$ ipython --no-banner

In [1]: import numpy as np

In [2]: import numpy.linalg as la

In [3]: np.set_printoptions(precision=3, suppress=True, linewidth=200)

In [4]: F = np.load("data.npy")

In [5]: F
Out[5]: 
array([[ 0.731, -0.038,  4.849,  1.434,  1.595, -1.583,  1.75 ],
       [ 0.148,  0.484,  5.384,  0.986,  0.952, -2.567,  1.058],
       [-0.254, -0.154, -3.244, -0.703, -0.605,  1.399, -0.808],
       [-0.974,  0.418, -2.681, -1.245, -1.326,  0.334, -1.716],
       [-0.354, -0.009, -2.773, -0.672, -0.692,  0.884, -0.768],
       [-0.624,  0.505,  0.856, -0.748, -1.155, -0.762, -1.296],
       [ 0.208,  1.418, 15.072,  1.978,  1.346, -6.814,  1.652],
       [-0.209, -0.178, -3.003, -0.936, -1.158,  1.538, -1.199]])

In [6]: np.count_nonzero(F)
Out[6]: np.int64(56)

In [7]: F.mean(axis=0)
Out[7]: array([-0.166,  0.306,  1.808,  0.012, -0.13 , -0.946, -0.166])

In [8]: F.shape
Out[8]: (8, 7)

In [9]: np.unravel_index(np.abs(F).argmax(), F.shape)
Out[9]: (np.int64(6), np.int64(2))

In [10]: F.sum(axis=1)
Out[10]: array([ 8.738,  6.445, -4.369, -7.19 , -4.384, -3.224, 14.86 , -5.145])

In [11]: M2 = F / la.norm(F, axis=1, keepdims=True)

In [12]: C2 = M2 @ M2.T

In [13]: (C2 - 2 * np.eye(8)).round(6).argmax(axis=1)
Out[13]: array([1, 6, 4, 4, 2, 6, 1, 2])

In [14]: np.round(np.degrees(np.arccos(np.clip(C2[7, 2], -1, 1))), 3)
Out[14]: np.float64(11.391)

In [15]: la.norm(M2, axis=1)
Out[15]: array([1., 1., 1., 1., 1., 1., 1., 1.])

In [16]: M2 = F / np.sqrt((F ** 2).mean(axis=1, keepdims=True))

In [17]: la.matrix_rank(F - F.mean(axis=1, keepdims=True))
Out[17]: np.int64(6)

In [18]: rng = np.random.default_rng(657161)

In [19]: M2 = F + rng.integers(-2, 3, (8, 6)) @ rng.integers(-2, 3, (6, 7))

In [20]: M2
Out[20]: 
array([[ -2.269,  -2.038,  13.849,   3.434,   1.595,  -1.583,   2.75 ],
       [  0.148,  -3.516,   2.384,  -1.014,  -2.048,   3.433,   3.058],
       [ -6.254,   2.846,  -3.244,   5.297,   0.395,  -4.601,   1.192],
       [  3.026,   1.418,  -6.681, -10.245,   5.674,   3.334,  -9.716],
       [  6.646,  -2.009,  -7.773,  -5.672,  -4.692,   3.884,   0.232],
       [ -8.624,  -1.495,   9.856,   1.252,   2.845,   0.238,  -2.296],
       [  2.208,   6.418,   5.072,   5.978,  -7.654,  -5.814,   1.652],
       [  1.791,  -3.178,   0.997,   1.064,  -2.158,  -8.462,   8.801]])

In [21]: la.matrix_rank(M2 - F, tol=1e-8)
Out[21]: np.int64(6)

In [22]: M2 - F
Out[22]: 
array([[ -3.,  -2.,   9.,   2.,   0.,   0.,   1.],
       [  0.,  -4.,  -3.,  -2.,  -3.,   6.,   2.],
       [ -6.,   3.,   0.,   6.,   1.,  -6.,   2.],
       [  4.,   1.,  -4.,  -9.,   7.,   3.,  -8.],
       [  7.,  -2.,  -5.,  -5.,  -4.,   3.,   1.],
       [ -8.,  -2.,   9.,   2.,   4.,   1.,  -1.],
       [  2.,   5., -10.,   4.,  -9.,   1.,   0.],
       [  2.,  -3.,   4.,   2.,  -1., -10.,  10.]])

In [23]: np.round(la.svd(M2 - F, compute_uv=False), 3) + 0
Out[23]: array([24.291, 19.249, 13.516, 11.273,  4.948,  1.072,  0.   ])

In [24]: M2 = np.array([[2, -1, 3],
    ...:     [2, -3, 3],
    ...:     [-2, 1, -1],
    ...:     [0, 2, 3],
    ...:     [-1, 1, 1],
    ...:     [-3, 1, -1],
    ...:     [2, 3, -2]])

In [25]: la.matrix_rank(F @ M2)
Out[25]: np.int64(3)

In [26]: la.matrix_rank(np.vstack([F, M2.T]))
Out[26]: np.int64(7)
